$ python -q
>>> import numpy as np
>>> np.set_printoptions(precision=3, suppress=True, linewidth=200)
>>> data = np.array([[3, 3, 1, 2], [0, 3, 0, 3], [1, 2, 1, 3]])
>>> rng = np.random.default_rng(77947)
>>> other = data + rng.integers(-2, 3, (3, 1)) @ rng.integers(-2, 3, (1, 4))
>>> other
array([[ 3,  5,  1, -2],
       [ 0,  5,  0, -1],
       [ 1,  2,  1,  3]])
>>> print(other - data)
[[ 0  2  0 -4]
 [ 0  2  0 -4]
 [ 0  0  0  0]]
>>> np.linalg.matrix_rank(other - data, tol=1e-8)
np.int64(1)
>>> np.round(np.linalg.svd(other - data, compute_uv=False), 3) + 0
array([6.325, 0.   , 0.   ])
>>> np.abs(other - data).sum(axis=1)
array([6, 6, 0])
>>> blk = np.stack([other, -2 * other, other[::-1]])
>>> np.linalg.matrix_rank(blk)
array([3, 3, 3])
>>> np.linalg.norm(blk, axis=(1, 2))
array([ 8.944, 17.889,  8.944])
>>> print(blk.shape)
(3, 3, 4)
>>> np.linalg.matrix_rank(blk.reshape(3, -1))
np.int64(2)
>>> u, v = data[0], data[1]
>>> u @ v
np.int64(15)
>>> pr = (u @ v) / (u @ u) * u
>>> np.linalg.matrix_rank(np.outer(u, v))
np.int64(1)
>>> print(pr)
[1.957 1.957 0.652 1.304]
>>> round(np.linalg.norm(u + v) ** 2 + np.linalg.norm(u - v) ** 2, 3)
np.float64(82.0)
>>> v - pr
array([-1.957,  1.043, -0.652,  1.696])
>>> other = data / np.linalg.norm(data, axis=1, keepdims=True)
>>> cov = other @ other.T
>>> cov[0]
array([1.   , 0.737, 0.861])
>>> sigma = 3 * 0.2 ** np.arange(3)
>>> q, _ = np.linalg.qr(np.array([[1.9, -1.1, -0.7], [0.6, -2.1, -0.1], [1.2, -1.2, -0.3]]))
>>> E = rng.normal(size=(13, 3)) * sigma @ q
>>> E
array([[ 2.123, -0.219,  1.345],
       [ 2.755, -0.594,  1.626],
       [ 2.977, -0.819,  1.672],
       [ 0.518, -0.056,  0.108],
       [-2.21 ,  0.829, -1.335],
       [-1.396,  0.837, -0.765],
       [ 0.279,  0.08 ,  0.191],
       [-0.169,  0.026, -0.049],
       [-1.256,  0.241, -0.523],
       [ 1.517, -0.978,  0.777],
       [ 2.247, -2.323,  1.371],
       [-3.22 ,  2.574, -1.811],
       [-0.858,  1.197, -0.428]])
>>> x = np.array([0, 1, 1])
>>> print(np.linalg.norm(E @ x) <= np.linalg.norm(E, 2) * np.linalg.norm(x) + 1e-9)
True
>>> print(np.sign((E @ x).round(6)))
[ 1.  1.  1.  1. -1.  1.  1. -1. -1. -1. -1.  1.  1.]
>>> E * x
array([[ 0.   , -0.219,  1.345],
       [ 0.   , -0.594,  1.626],
       [ 0.   , -0.819,  1.672],
       [ 0.   , -0.056,  0.108],
       [-0.   ,  0.829, -1.335],
       [-0.   ,  0.837, -0.765],
       [ 0.   ,  0.08 ,  0.191],
       [-0.   ,  0.026, -0.049],
       [-0.   ,  0.241, -0.523],
       [ 0.   , -0.978,  0.777],
       [ 0.   , -2.323,  1.371],
       [-0.   ,  2.574, -1.811],
       [-0.   ,  1.197, -0.428]])
